$ python3 -q
>>> import numpy as np
>>> np.set_printoptions(suppress=True, linewidth=160)
>>> rng = np.random.default_rng(482)
>>> M = np.eye(3, dtype=int)[rng.permutation(3)] * np.array([1, 2, 1])
>>> M
array([[1, 0, 0],
       [0, 0, 1],
       [0, 2, 0]])
>>> r0 = np.array([9, 9, -4])
>>> M2 = M + np.outer(r0, np.eye(3)[1])
>>> np.linalg.matrix_rank(M2 - M)
np.int64(1)
>>> M2
array([[ 1.,  9.,  0.],
       [ 0.,  9.,  1.],
       [ 0., -2.,  0.]])
>>> round(float(np.linalg.det(M2) / np.linalg.det(M)), 1), np.round(1 + np.linalg.solve(M, r0)[1], 1)
(-1.0, np.float64(-1.0))
>>> np.round(np.linalg.norm(M, axis=0), 1)
array([1., 2., 1.])
>>> data = np.load("m.npy")
>>> data
array([[ -1.1,  -3. ,  -0.5,   2.2,   8.8],
       [  0.4,  -0.2,  -1.6,  -3. ,  -6.5],
       [  1.7,  -1.9,  -0.6,  -2.7,  -1.9],
       [  1.1,   3.5,   5.8,  -1.5,  -3.9],
       [  4.3,  -4.9,  -1.5,   1.4,   3.1],
       [ -2.4,   1.6,  -1.3,   9.2,  -0.9],
       [ -6.2, -16.5,   5. ,  -2.7,  -6.3]])
>>> hat = data @ np.linalg.solve(data.T @ data, data.T)
>>> np.trace(hat)
np.float64(5.0)
>>> hat.round(1) + 0
array([[ 0.6, -0.4, -0.1, -0.2,  0. , -0.1,  0. ],
       [-0.4,  0.5,  0.2, -0.2, -0.1,  0. ,  0. ],
       [-0.1,  0.2,  0.2, -0.1,  0.2, -0.2,  0. ],
       [-0.2, -0.2, -0.1,  0.9,  0. ,  0. ,  0. ],
       [ 0. , -0.1,  0.2,  0. ,  0.9,  0. ,  0. ],
       [-0.1,  0. , -0.2,  0. ,  0. ,  0.9,  0. ],
       [ 0. ,  0. ,  0. ,  0. ,  0. ,  0. ,  1. ]])
>>> np.allclose(hat @ hat, hat)
True
>>> np.round(np.diag(hat), 1)
array([0.6, 0.5, 0.2, 0.9, 0.9, 0.9, 1. ])
>>> w1 = np.array([[1, -1, 1, 3],
...     [2, -2, -3, -1],
...     [0, -2, -1, -1],
...     [0, 0, -1, 1],
...     [-1, 3, -3, -1]])
>>> c = np.array([4, 8, 2, -4])
>>> act = np.maximum(data @ w1 + c, 0)
>>> np.linalg.matrix_rank(act)
np.int64(4)
>>> C = np.array([[2, 0], [1, 0], [1, 3], [2, 2]])
>>> (act @ C).round(6).argmax(axis=1)
array([0, 1, 1, 0, 0, 0, 1])
>>> M2 = M + rng.integers(-2, 3, (3, 1)) @ rng.integers(-2, 3, (1, 3))
>>> M2
array([[ 3,  2, -2],
       [ 2,  2, -1],
       [ 4,  6, -4]])
>>> np.linalg.matrix_rank(M2 - M, tol=1e-8)
np.int64(1)
>>> np.abs(M2 - M).sum(axis=1)
array([ 6,  6, 12])
>>> Q, _ = np.linalg.qr(np.array([[0.1, 0.5, -0.3, -0.8, 1.5, -1.9, -0.8, -0.2],
...     [-0.6, -0.1, 0.2, 0.0, -0.8, 0.5, 0.1, 0.6],
...     [-1.7, 0.2, -0.2, -0.8, -0.8, -0.4, 0.5, -1.9],
...     [-0.3, 0.7, -0.9, 0.2, 1.4, -1.2, 0.5, 1.4],
...     [1.4, -0.6, -1.3, 0.4, 0.2, -1.0, 0.2, 0.6],
...     [1.8, 0.1, 1.3, 0.9, 0.6, 0.6, 0.4, 1.8],
...     [0.9, -1.6, -1.8, -0.3, 0.1, -0.7, -0.7, -1.6],
...     [0.3, 1.1, -0.9, -1.3, 1.3, -0.5, -0.6, 0.0],
...     [0.3, -0.6, -1.9, 0.1, -1.0, -0.4, -2.2, 2.0]]))
>>> mat = Q @ Q.T
>>> mat.round(1) + 0
array([[ 1. ,  0. ,  0.1,  0. ,  0. ,  0.1,  0. ,  0. ,  0. ],
       [ 0. ,  0.9,  0.1,  0.1, -0.1,  0.1,  0.1,  0. ,  0.1],
       [ 0.1,  0.1,  0.7, -0.1,  0.2, -0.3, -0.1,  0. , -0.1],
       [ 0. ,  0.1, -0.1,  1. ,  0.1, -0.1, -0.1,  0. ,  0. ],
       [ 0. , -0.1,  0.2,  0.1,  0.9,  0.2,  0.1,  0. ,  0.1],
       [ 0.1,  0.1, -0.3, -0.1,  0.2,  0.6, -0.1,  0. , -0.1],
       [ 0. ,  0.1, -0.1, -0.1,  0.1, -0.1,  0.9,  0. ,  0. ],
       [ 0. ,  0. ,  0. ,  0. ,  0. ,  0. ,  0. ,  1. ,  0. ],
       [ 0. ,  0.1, -0.1,  0. ,  0.1, -0.1,  0. ,  0. ,  1. ]])
>>> left, sv, Vt = np.linalg.svd(mat)
>>> vecs = Vt[:(sv > 1e-8).sum()]
>>> x0 = mat[3] + 4 * mat[4] + rng.integers(2) * np.eye(9)[2]
>>> x0.round(1) + 0
array([-0.1, -0.2,  0.6,  1.2,  3.7,  0.6,  0.2,  0. ,  0.2])
>>> np.round(np.linalg.norm(x0 - vecs.T @ vecs @ x0), 1)
np.float64(0.0)
>>> M2 = np.array([[3, 3],
...     [0, 2],
...     [2, 1],
...     [3, 1],
...     [2, 2],
...     [1, 0],
...     [1, 3],
...     [1, 2],
...     [3, 3]])
>>> np.round(np.einsum("ij->j", mat), 1)
array([1.1, 1.3, 0.3, 0.7, 1.4, 0.3, 0.7, 1. , 0.7])
>>> F = np.array([[1, 1, -1, -1, -1, -1, 1, 1],
...     [1, 1, 1, 1, -1, -1, -1, -1],
...     [1, 1, -1, -1, 1, 1, -1, -1],
...     [1, -1, 1, -1, -1, 1, -1, 1],
...     [1, 1, 1, 1, 1, 1, 1, 1]])
>>> x0 = np.array([2, 1, 4, 5, 4, 4, 1, 4])
>>> F @ (2 * x0)
array([-18,  -2,  -6,   6,  50])
>>> (F @ x0).argmax()
np.int64(4)
>>> np.sign((F @ x0).round(6))
array([-1, -1, -1,  1,  1])
>>> (F * x0).sum(axis=1)
array([-9, -1, -3,  3, 25])
>>> ev, vecs = np.linalg.eig(M)
>>> M @ vecs[:, 0] - ev[0] * vecs[:, 0]
array([0., 0., 0.])
>>> np.round(np.sort(np.linalg.eigvals(np.linalg.inv(M))), 1)
array([-0.7,  0.7,  1. ])
>>> np.round(np.sort(np.linalg.eigvals(M.T)), 1)
array([-1.4,  1. ,  1.4])
>>> F.reshape(-1, 2)
array([[ 1,  1],
       [-1, -1],
       [-1, -1],
       [ 1,  1],
       [ 1,  1],
       [ 1,  1],
       [-1, -1],
       [-1, -1],
       [ 1,  1],
       [-1, -1],
       [ 1,  1],
       [-1, -1],
       [ 1, -1],
       [ 1, -1],
       [-1,  1],
       [-1,  1],
       [ 1,  1],
       [ 1,  1],
       [ 1,  1],
       [ 1,  1]])
>>> F.reshape(2, -1)
array([[ 1,  1, -1, -1, -1, -1,  1,  1,  1,  1,  1,  1, -1, -1, -1, -1,  1,  1, -1, -1],
       [ 1,  1, -1, -1,  1, -1,  1, -1, -1,  1, -1,  1,  1,  1,  1,  1,  1,  1,  1,  1]])
>>> t3 = F.reshape(5, 2, -1)
>>> np.einsum("ihd,jhd->hij", t3, t3).shape
(2, 5, 5)
>>> t3.sum(axis=1)
array([[ 0,  0,  0,  0],
       [ 0,  0,  0,  0],
       [ 2,  2, -2, -2],
       [ 0,  0,  0,  0],
       [ 2,  2,  2,  2]])
>>> M2 = F[0, 0] * F[1:] - np.outer(F[1:, 0], F[0])
>>> M2
array([[ 0,  0,  2,  2,  0,  0, -2, -2],
       [ 0,  0,  0,  0,  2,  2, -2, -2],
       [ 0, -2,  2,  0,  0,  2, -2,  0],
       [ 0,  0,  2,  2,  2,  2,  0,  0]])
>>> F[:, 0] / F[0, 0]
array([1., 1., 1., 1., 1.])
>>> np.flatnonzero(~M2.round(6).any(axis=1))
array([], dtype=int64)
>>> theta = rng.uniform(0, 2 * np.pi, 22)
>>> Q, _ = np.linalg.qr(np.array([[1.9, -0.3], [-0.8, 0.8], [-0.2, 1.4], [1.0, -2.1]]))
>>> K = 20 * np.c_[np.cos(theta), np.sin(theta)] @ Q.T
>>> K.round(1)
array([[-10. ,  -2. , -11.6,  12.7],
       [ 16.8,  -6.9,  -1.3,   8.2],
       [ 18.6,  -3.8,   6.1,  -1.7],
       [  3.3,  -6.2, -10.2,  15.7],
       [  9. ,   2.5,  11.7, -13.3],
       [ -8.8,  -2.5, -11.7,  13.3],
       [  2.2,   4.8,  11.5, -15.5],
       [ -1.9,   5.9,  10.6, -15.8],
       [  5.8,   3.7,  11.8, -14.6],
       [-15.2,   0.7,  -9.9,   8.3],
       [-18.1,   6.3,  -0.8,  -5.7],
       [  3.9,   4.3,  11.7, -15.1],
       [ -1.8,   5.9,  10.6, -15.8],
       [-18.7,   5.6,  -2.6,  -3.3],
       [-16.3,   1.5,  -9.2,   6.9],
       [-12.7,  -0.7, -11. ,  10.9],
       [-18.9,   4.7,  -4.6,  -0.6],
       [-17. ,   6.8,   1. ,  -7.9],
       [-10.2,  -1.9, -11.6,  12.6],
       [-13.3,  -0.4, -10.8,  10.3],
       [ 14.4,  -7.3,  -4. ,  11.1],
       [ 17.6,  -6.6,  -0.1,   6.8]])
>>> np.linalg.lstsq(K[:-1].T, K[-1])[2]
np.int32(2)
>>> np.allclose(K[:-1].T @ np.linalg.lstsq(K[:-1].T, K[-1])[0], K[-1])
True
>>> round(np.trace(np.linalg.pinv(K) @ K), 1)
np.float64(2.0)
>>> np.unique(K.round(6), axis=0).shape
(22, 4)
>>> r0, v = K[18], K[3]
>>> round(float(r0 @ v), 1)
294.1
>>> p = (r0 @ v) / (r0 @ r0) * r0
>>> np.linalg.matrix_rank(np.outer(r0, v))
np.int64(1)
>>> round(float(np.linalg.norm(r0 + v) ** 2 + np.linalg.norm(r0 - v) ** 2), 1)
1600.0
>>> np.round((v - p) @ r0, 1)
np.float64(-0.0)
>>> np.round(v - p, 1)
array([10.8, -4.8, -1.7,  6.5])
>>> p.round(1)
array([-7.5, -1.4, -8.5,  9.2])
>>> def softmax(z):
...     e = np.exp(z - z.max(axis=-1, keepdims=True))
...     return e / e.sum(axis=-1, keepdims=True)
... 
>>> np.round(softmax(10 * K[15]), 1) + 0
array([0., 0., 0., 1.])
>>> np.round(softmax(K[15]), 1) + 0
array([0., 0., 0., 1.])
>>> np.round(softmax(K).sum(axis=1), 1)
array([1., 1., 1., 1., 1., 1., 1., 1., 1., 1., 1., 1., 1., 1., 1., 1., 1., 1., 1., 1., 1., 1.])
>>> att = K @ K.T / np.sqrt(4)
>>> softmax(att).round(6).argmax(axis=1)
array([ 0,  1,  2,  3,  4,  5,  6,  7,  8,  9, 10, 11, 12, 13, 14, 15, 16, 17, 18, 19, 20, 21])
>>> J = np.diag(np.array([-3, -3, 1, 2, -3, 3, 3, 1, 1, 3]))
>>> J
array([[-3,  0,  0,  0,  0,  0,  0,  0,  0,  0],
       [ 0, -3,  0,  0,  0,  0,  0,  0,  0,  0],
       [ 0,  0,  1,  0,  0,  0,  0,  0,  0,  0],
       [ 0,  0,  0,  2,  0,  0,  0,  0,  0,  0],
       [ 0,  0,  0,  0, -3,  0,  0,  0,  0,  0],
       [ 0,  0,  0,  0,  0,  3,  0,  0,  0,  0],
       [ 0,  0,  0,  0,  0,  0,  3,  0,  0,  0],
       [ 0,  0,  0,  0,  0,  0,  0,  1,  0,  0],
       [ 0,  0,  0,  0,  0,  0,  0,  0,  1,  0],
       [ 0,  0,  0,  0,  0,  0,  0,  0,  0,  3]])
>>> ev, vecs = np.linalg.eigh(J)
>>> x0 = np.array([3, 0, 3, 1, -1, -3, 3, 0, -3, -1])
>>> x0 @ J @ x0
np.int64(47)
>>> np.abs(J).sum(axis=1).max(), np.abs(ev).max()
(np.int64(3), np.float64(3.0))
>>> vecs * np.abs(ev) @ vecs.T
array([[3., 0., 0., 0., 0., 0., 0., 0., 0., 0.],
       [0., 3., 0., 0., 0., 0., 0., 0., 0., 0.],
       [0., 0., 1., 0., 0., 0., 0., 0., 0., 0.],
       [0., 0., 0., 2., 0., 0., 0., 0., 0., 0.],
       [0., 0., 0., 0., 3., 0., 0., 0., 0., 0.],
       [0., 0., 0., 0., 0., 3., 0., 0., 0., 0.],
       [0., 0., 0., 0., 0., 0., 3., 0., 0., 0.],
       [0., 0., 0., 0., 0., 0., 0., 1., 0., 0.],
       [0., 0., 0., 0., 0., 0., 0., 0., 1., 0.],
       [0., 0., 0., 0., 0., 0., 0., 0., 0., 3.]])
>>> np.round(np.linalg.eigvalsh(J[1:, 1:]), 1)
array([-3., -3.,  1.,  1.,  1.,  2.,  3.,  3.,  3.])
>>> np.round(softmax(J[4]), 1) + 0
array([0.1, 0.1, 0.1, 0.1, 0. , 0.1, 0.1, 0.1, 0.1, 0.1])
>>> np.round(softmax(J).sum(axis=1), 1)
array([1., 1., 1., 1., 1., 1., 1., 1., 1., 1.])
>>> att = J @ J.T / np.sqrt(10)
>>> np.round(softmax(att + np.triu(np.full(att.shape, -np.inf), 1)), 1) + 0
array([[1. , 0. , 0. , 0. , 0. , 0. , 0. , 0. , 0. , 0. ],
       [0.1, 0.9, 0. , 0. , 0. , 0. , 0. , 0. , 0. , 0. ],
       [0.3, 0.3, 0.4, 0. , 0. , 0. , 0. , 0. , 0. , 0. ],
       [0.2, 0.2, 0.2, 0.5, 0. , 0. , 0. , 0. , 0. , 0. ],
       [0. , 0. , 0. , 0. , 0.8, 0. , 0. , 0. , 0. , 0. ],
       [0. , 0. , 0. , 0. , 0. , 0.8, 0. , 0. , 0. , 0. ],
       [0. , 0. , 0. , 0. , 0. , 0. , 0.7, 0. , 0. , 0. ],
       [0.1, 0.1, 0.1, 0.1, 0.1, 0.1, 0.1, 0.2, 0. , 0. ],
       [0.1, 0.1, 0.1, 0.1, 0.1, 0.1, 0.1, 0.1, 0.1, 0. ],
       [0. , 0. , 0. , 0. , 0. , 0. , 0. , 0. , 0. , 0.7]])
>>> np.round(softmax(att), 1) + 0
array([[0.7, 0. , 0. , 0. , 0. , 0. , 0. , 0. , 0. , 0. ],
       [0. , 0.7, 0. , 0. , 0. , 0. , 0. , 0. , 0. , 0. ],
       [0.1, 0.1, 0.1, 0.1, 0.1, 0.1, 0.1, 0.1, 0.1, 0.1],
       [0.1, 0.1, 0.1, 0.3, 0.1, 0.1, 0.1, 0.1, 0.1, 0.1],
       [0. , 0. , 0. , 0. , 0.7, 0. , 0. , 0. , 0. , 0. ],
       [0. , 0. , 0. , 0. , 0. , 0.7, 0. , 0. , 0. , 0. ],
       [0. , 0. , 0. , 0. , 0. , 0. , 0.7, 0. , 0. , 0. ],
       [0.1, 0.1, 0.1, 0.1, 0.1, 0.1, 0.1, 0.1, 0.1, 0.1],
       [0.1, 0.1, 0.1, 0.1, 0.1, 0.1, 0.1, 0.1, 0.1, 0.1],
       [0. , 0. , 0. , 0. , 0. , 0. , 0. , 0. , 0. , 0.7]])
>>> E = np.array([[9, -2, -2, -1, 0, -2],
...     [-1, 12, 1, 0, -1, -3],
...     [-1, -3, -2, 1, -3, -2],
...     [-3, 2, -1, 4, -2, -3],
...     [0, -3, 2, -2, 4, 2],
...     [-2, -2, -2, 1, -3, 11]])
>>> E
array([[ 9, -2, -2, -1,  0, -2],
       [-1, 12,  1,  0, -1, -3],
       [-1, -3, -2,  1, -3, -2],
       [-3,  2, -1,  4, -2, -3],
       [ 0, -3,  2, -2,  4,  2],
       [-2, -2, -2,  1, -3, 11]])
>>> Q, R = np.linalg.qr(E)
>>> R.round(1)
array([[ -9.8,   3. ,   1. ,   2.4,  -1.6,   2.7],
       [  0. , -12.9,  -1.2,  -0.3,   0.6,   5.3],
       [  0. ,   0. ,   3.9,  -3.3,   5.9,  -1.7],
       [  0. ,   0. ,   0. ,  -2.5,  -0.6,   6.1],
       [  0. ,   0. ,   0. ,   0. ,  -0.7,  -6.3],
       [  0. ,   0. ,   0. ,   0. ,   0. ,   6.1]])
>>> np.round(np.abs(np.diag(R)), 1)
array([ 9.8, 12.9,  3.9,  2.5,  0.7,  6.1])
>>> round(abs(R[0, 0]), 1), np.round(np.linalg.norm(E[:, 0]), 1)
(np.float64(9.8), np.float64(9.8))
>>> np.round(Q @ R, 1) + 0
array([[ 9., -2., -2., -1.,  0., -2.],
       [-1., 12.,  1.,  0., -1., -3.],
       [-1., -3., -2.,  1., -3., -2.],
       [-3.,  2., -1.,  4., -2., -3.],
       [ 0., -3.,  2., -2.,  4.,  2.],
       [-2., -2., -2.,  1., -3., 11.]])
>>> round(np.linalg.norm(R[2], 1), 1), np.round(np.linalg.norm(R[2], np.inf), 1)
(np.float64(14.8), np.float64(5.9))
>>> round(np.linalg.norm(R, "nuc"), 1)
np.float64(45.2)
>>> round(np.linalg.norm(R) ** 2 / np.linalg.norm(R, 2) ** 2, 1)
np.float64(2.2)
>>> round(np.linalg.norm(R[2] - R[1]), 1)
np.float64(16.6)
>>> np.round(np.linalg.norm(R, 2), 1)
np.float64(15.1)
>>> M2 = np.array([[1, 3, 1], [0, 0, 0], [2, 1, 1], [3, 3, 0], [3, 2, 3], [3, 3, 0]])
>>> np.einsum("ij,ij->i", E, E)
array([ 94, 156,  28,  43,  37, 143])
>>> np.vstack([E, M2.T]).shape
(9, 6)
>>> np.linalg.matrix_rank(E @ M2)
np.int64(3)
>>> feats = np.loadtxt("run5.csv", delimiter=",")
>>> feats
array([[12.,  3.,  4.,  1.,  3.,  4.,  5.,  5.,  3.,  1.],
       [ 8.,  2.,  0.,  4.,  1.,  1.,  3.,  0.,  2.,  4.],
       [ 8.,  2.,  0.,  2.,  3.,  5.,  2.,  3.,  0.,  0.],
       [ 4.,  1.,  4.,  4.,  2.,  1.,  0.,  0.,  2.,  4.],
       [ 0.,  0.,  2.,  1.,  1.,  4.,  5.,  2.,  5.,  5.],
       [16.,  4.,  5.,  4.,  3.,  1.,  0.,  4.,  4.,  4.],
       [20.,  5.,  5.,  3.,  4.,  2.,  3.,  0.,  5.,  2.]])
>>> left, sv, Vt = np.linalg.svd(feats, full_matrices=False)
>>> np.round(np.abs(Vt[0]), 1)
array([0.8, 0.2, 0.2, 0.2, 0.2, 0.2, 0.2, 0.1, 0.2, 0.2])
>>> np.abs(left[:, 0]).round(6).argmax()
np.int64(6)
>>> np.round(np.cumsum(sv ** 2) / np.sum(sv ** 2), 1)
array([0.9, 0.9, 1. , 1. , 1. , 1. , 1. ])
>>> np.allclose(left * sv @ Vt, feats)
True
>>> np.round(Vt @ Vt.T, 1) + 0
array([[1., 0., 0., 0., 0., 0., 0.],
       [0., 1., 0., 0., 0., 0., 0.],
       [0., 0., 1., 0., 0., 0., 0.],
       [0., 0., 0., 1., 0., 0., 0.],
       [0., 0., 0., 0., 1., 0., 0.],
       [0., 0., 0., 0., 0., 1., 0.],
       [0., 0., 0., 0., 0., 0., 1.]])
